$ python -q
>>> import numpy as np
>>> import numpy.linalg as la
>>> np.set_printoptions(suppress=True, linewidth=200)
>>> rnd = lambda a: np.round(a, 1) + 0
>>> other = np.array([[1, 1], [1, -1]])
>>> rng = np.random.default_rng(37969)
>>> feats = np.kron(other, np.kron(other, other))[rng.permutation(8)][:7]
>>> feats
array([[ 1, -1,  1, -1, -1,  1, -1,  1],
       [ 1, -1, -1,  1,  1, -1, -1,  1],
       [ 1,  1,  1,  1, -1, -1, -1, -1],
       [ 1, -1,  1, -1,  1, -1,  1, -1],
       [ 1, -1, -1,  1, -1,  1,  1, -1],
       [ 1,  1, -1, -1, -1, -1,  1,  1],
       [ 1,  1, -1, -1,  1,  1, -1, -1]])
>>> np.abs(feats).max()
np.int64(1)
>>> feats.sum(axis=0)
array([ 7, -1, -1, -1, -1, -1, -1, -1])
>>> feats - feats[0]
array([[ 0,  0,  0,  0,  0,  0,  0,  0],
       [ 0,  0, -2,  2,  2, -2,  0,  0],
       [ 0,  2,  0,  2,  0, -2,  0, -2],
       [ 0,  0,  0,  0,  2, -2,  2, -2],
       [ 0,  0, -2,  2,  0,  0,  2, -2],
       [ 0,  2, -2,  0,  0, -2,  2,  0],
       [ 0,  2, -2,  0,  2,  0,  0, -2]])
>>> la.matrix_rank(feats)
np.int64(7)
>>> rnd(la.norm(feats))
np.float64(7.5)
>>> rnd(feats.mean(axis=0))
array([ 1. , -0.1, -0.1, -0.1, -0.1, -0.1, -0.1, -0.1])
>>> np.count_nonzero(feats)
np.int64(56)
>>> other = feats / la.norm(feats, axis=1, keepdims=True)
>>> G = other @ other.T
>>> (np.abs(G) > 0.9).astype(int)
array([[1, 0, 0, 0, 0, 0, 0],
       [0, 1, 0, 0, 0, 0, 0],
       [0, 0, 1, 0, 0, 0, 0],
       [0, 0, 0, 1, 0, 0, 0],
       [0, 0, 0, 0, 1, 0, 0],
       [0, 0, 0, 0, 0, 1, 0],
       [0, 0, 0, 0, 0, 0, 1]])
>>> rnd(G)
array([[1., 0., 0., 0., 0., 0., 0.],
       [0., 1., 0., 0., 0., 0., 0.],
       [0., 0., 1., 0., 0., 0., 0.],
       [0., 0., 0., 1., 0., 0., 0.],
       [0., 0., 0., 0., 1., 0., 0.],
       [0., 0., 0., 0., 0., 1., 0.],
       [0., 0., 0., 0., 0., 0., 1.]])
>>> rnd(la.norm(other, axis=1))
array([1., 1., 1., 1., 1., 1., 1.])
>>> (G - 2 * np.eye(7)).round(6).argmax(axis=1)
array([1, 0, 0, 0, 0, 0, 0])
>>> rnd(G[0])
array([1., 0., 0., 0., 0., 0., 0.])
>>> np.argwhere(np.triu(np.abs(G) > 0.95, 1))
array([], shape=(0, 2), dtype=int64)
>>> G = feats.T @ feats
>>> rnd(la.eigvalsh(G)[::-1])
array([8., 8., 8., 8., 8., 8., 8., 0.])
>>> np.trace(G), (feats ** 2).sum()
(np.int64(56), np.int64(56))
>>> (feats @ feats.T).shape
(7, 7)
>>> t3 = np.stack([feats, 4 * feats, feats[::-1]])
>>> t3.shape
(3, 7, 8)
>>> t3.sum(axis=0)
array([[ 6, -4,  4, -6, -4,  6, -6,  4],
       [ 6, -4, -6,  4,  4, -6, -4,  6],
       [ 6,  4,  4,  6, -6, -4, -4, -6],
       [ 6, -6,  6, -6,  6, -6,  6, -6],
       [ 6, -4, -4,  6, -6,  4,  4, -6],
       [ 6,  4, -6, -4, -4, -6,  4,  6],
       [ 6,  4, -4, -6,  4,  6, -6, -4]])
>>> (t3 @ feats.T).shape
(3, 7, 7)
>>> la.matrix_rank(t3)
array([7, 7, 7])
>>> rnd(la.norm(t3, axis=(1, 2)))
array([ 7.5, 29.9,  7.5])
>>> K = np.array([[3, 2, 4, 3, 1, 5, 1, 2, 0, 1, 2, 5, 3, 3],
...     [2, 4, 5, 1, 4, 0, 3, 5, 1, 0, 5, 5, 4, 5],
...     [0, 3, 3, 2, 1, 5, 0, 3, 3, 4, 3, 4, 5, 4],
...     [2, 5, 5, 0, 2, 2, 4, 3, 3, 5, 5, 3, 1, 3],
...     [1, 4, 3, 1, 1, 0, 0, 1, 4, 2, 3, 2, 4, 3],
...     [1, 3, 1, 4, 0, 1, 5, 3, 1, 5, 2, 2, 4, 2],
...     [2, 1, 4, 1, 3, 2, 3, 3, 0, 5, 0, 3, 5, 2]])
>>> K[:, 1] = 2 * K[:, 0]
>>> K
array([[3, 6, 4, 3, 1, 5, 1, 2, 0, 1, 2, 5, 3, 3],
       [2, 4, 5, 1, 4, 0, 3, 5, 1, 0, 5, 5, 4, 5],
       [0, 0, 3, 2, 1, 5, 0, 3, 3, 4, 3, 4, 5, 4],
       [2, 4, 5, 0, 2, 2, 4, 3, 3, 5, 5, 3, 1, 3],
       [1, 2, 3, 1, 1, 0, 0, 1, 4, 2, 3, 2, 4, 3],
       [1, 2, 1, 4, 0, 1, 5, 3, 1, 5, 2, 2, 4, 2],
       [2, 4, 4, 1, 3, 2, 3, 3, 0, 5, 0, 3, 5, 2]])
>>> other = np.array([[1, 6, 1],
...     [2, 8, 5],
...     [3, 6, 7],
...     [4, 2, 2],
...     [8, 1, 5],
...     [1, 7, 8],
...     [7, 0, 5],
...     [0, 8, 1],
...     [6, 6, 2],
...     [1, 9, 8],
...     [1, 7, 9],
...     [0, 8, 9],
...     [5, 3, 4],
...     [2, 7, 2]])
>>> la.matrix_rank(K @ other)
np.int64(3)
>>> np.einsum("ij->j", K)
array([11, 22, 25, 12, 12, 15, 16, 20, 12, 22, 20, 24, 26, 22])
>>> la.matrix_rank(np.vstack([K, other.T]))
np.int64(10)
>>> np.vstack([K, other.T]).shape
(10, 14)
>>> other.T @ K.T
array([[ 83, 123,  88, 110,  81,  97, 107],
       [241, 248, 232, 260, 163, 174, 209],
       [208, 217, 202, 234, 131, 160, 192]])
>>> x = np.array([6, -6, 3, -4, 7, 0, 4, -8, 7, -3, -8, -6, 8, 4])
>>> h = np.maximum(K @ x, 0)
>>> np.maximum(K @ (3 * x), 0)
array([ 0,  0,  3,  0, 84,  0, 60])
>>> K * (h > 1e-9)[:, None]
array([[0, 0, 0, 0, 0, 0, 0, 0, 0, 0, 0, 0, 0, 0],
       [0, 0, 0, 0, 0, 0, 0, 0, 0, 0, 0, 0, 0, 0],
       [0, 0, 3, 2, 1, 5, 0, 3, 3, 4, 3, 4, 5, 4],
       [0, 0, 0, 0, 0, 0, 0, 0, 0, 0, 0, 0, 0, 0],
       [1, 2, 3, 1, 1, 0, 0, 1, 4, 2, 3, 2, 4, 3],
       [0, 0, 0, 0, 0, 0, 0, 0, 0, 0, 0, 0, 0, 0],
       [2, 4, 4, 1, 3, 2, 3, 3, 0, 5, 0, 3, 5, 2]])
>>> other = K / la.norm(K, axis=1, keepdims=True)
>>> G = other @ other.T
>>> (np.abs(G) > 0.9).astype(int)
array([[1, 0, 0, 0, 0, 0, 0],
       [0, 1, 0, 0, 0, 0, 0],
       [0, 0, 1, 0, 0, 0, 0],
       [0, 0, 0, 1, 0, 0, 0],
       [0, 0, 0, 0, 1, 0, 0],
       [0, 0, 0, 0, 0, 1, 0],
       [0, 0, 0, 0, 0, 0, 1]])
>>> rnd(G[4])
array([0.7, 0.8, 0.8, 0.8, 1. , 0.7, 0.7])
>>> u = np.array([3, 2, 3])
>>> np.cross(K[4, :3], K[1, :3])
array([-2,  1,  0])
>>> X = np.load("dump.npy")
>>> X
array([[ -9,  -9,   7,  -3,   3,  -4,  -3,  -9],
       [ -9, -15,   6,  -4,   2,   4,  -6,  -4],
       [ -6, -19,  10,  -9,   7,   0,  -2,  -4],
       [-12, -15,  16, -18,  12,  -9,   6,  -2],
       [ -7, -24,  21, -19,  16,  -7,   3,   7],
       [  2, -29,  18, -16,  24,   0,  -5,   2],
       [  3, -21,  12, -10,  21,   6,   4,  -6],
       [  9, -24,  14, -16,  26,   5,   3,  -4],
       [ 17, -31,  21, -22,  26,  -2,  12, -10],
       [ 16, -29,  18, -31,  20,   2,   4, -12],
       [ 18, -31,   9, -38,  25,   1,  -1, -17],
       [ 27, -28,  17, -41,  31,  -6, -10, -23],
       [ 36, -24,  21, -44,  29, -12,  -4, -30],
       [ 27, -23,  29, -39,  37, -21,  -1, -29],
       [ 30, -21,  32, -43,  41, -19,   1, -31],
       [ 35, -19,  24, -49,  47, -10,   6, -28],
       [ 27, -14,  17, -43,  39, -18,  15, -37],
       [ 23,  -7,  26, -41,  37, -17,  11, -44],
       [ 26,  -9,  29, -44,  29, -11,  18, -45],
       [ 27,  -5,  20, -39,  34, -17,  18, -44],
       [ 31,   0,  22, -37,  41, -23,  27, -53],
       [ 40,   0,  16, -32,  46, -26,  36, -62],
       [ 33,  -5,  11, -26,  44, -34,  36, -70],
       [ 27,   4,   6, -18,  38, -35,  43, -79],
       [ 36,  10,   1,  -9,  40, -43,  49, -80],
       [ 34,   9,  10,  -6,  46, -41,  48, -87],
       [ 42,  16,   4, -10,  37, -45,  42, -85],
       [ 49,  16,   6,  -9,  43, -43,  44, -80],
       [ 48,  14,   1, -11,  38, -35,  53, -76],
       [ 41,  23,   8, -15,  39, -42,  56, -84],
       [ 40,  26,   0, -22,  33, -50,  60, -76],
       [ 31,  22,  -5, -18,  27, -59,  69, -84],
       [ 34,  26,  -4, -25,  31, -55,  68, -93],
       [ 39,  32,   0, -29,  26, -52,  64, -86],
       [ 40,  36,   0, -24,  27, -54,  70, -89],
       [ 49,  39,   6, -23,  36, -55,  68, -81],
       [ 49,  31,   6, -19,  44, -46,  68, -84]])
>>> G = np.cov(X, rowvar=False)
>>> np.argwhere(np.triu(np.abs(np.corrcoef(X.T)) > 0.8, 1))
array([[0, 4],
       [0, 7],
       [1, 5],
       [1, 6],
       [1, 7],
       [5, 6],
       [5, 7],
       [6, 7]])
>>> rnd(np.polyfit(X[:, 2], X[:, 5], 1))
array([  1.3, -39.9])
>>> rnd(np.corrcoef(X[:, 2], X[:, 5])[0, 1])
np.float64(0.6)
>>> np.median(X, axis=0)
array([ 30.,  -7.,  11., -22.,  33., -19.,  18., -44.])
>>> rnd(X.std(axis=0))
array([17.6, 21.4,  9.6, 13.2, 11.7, 20.5, 26.9, 33.2])
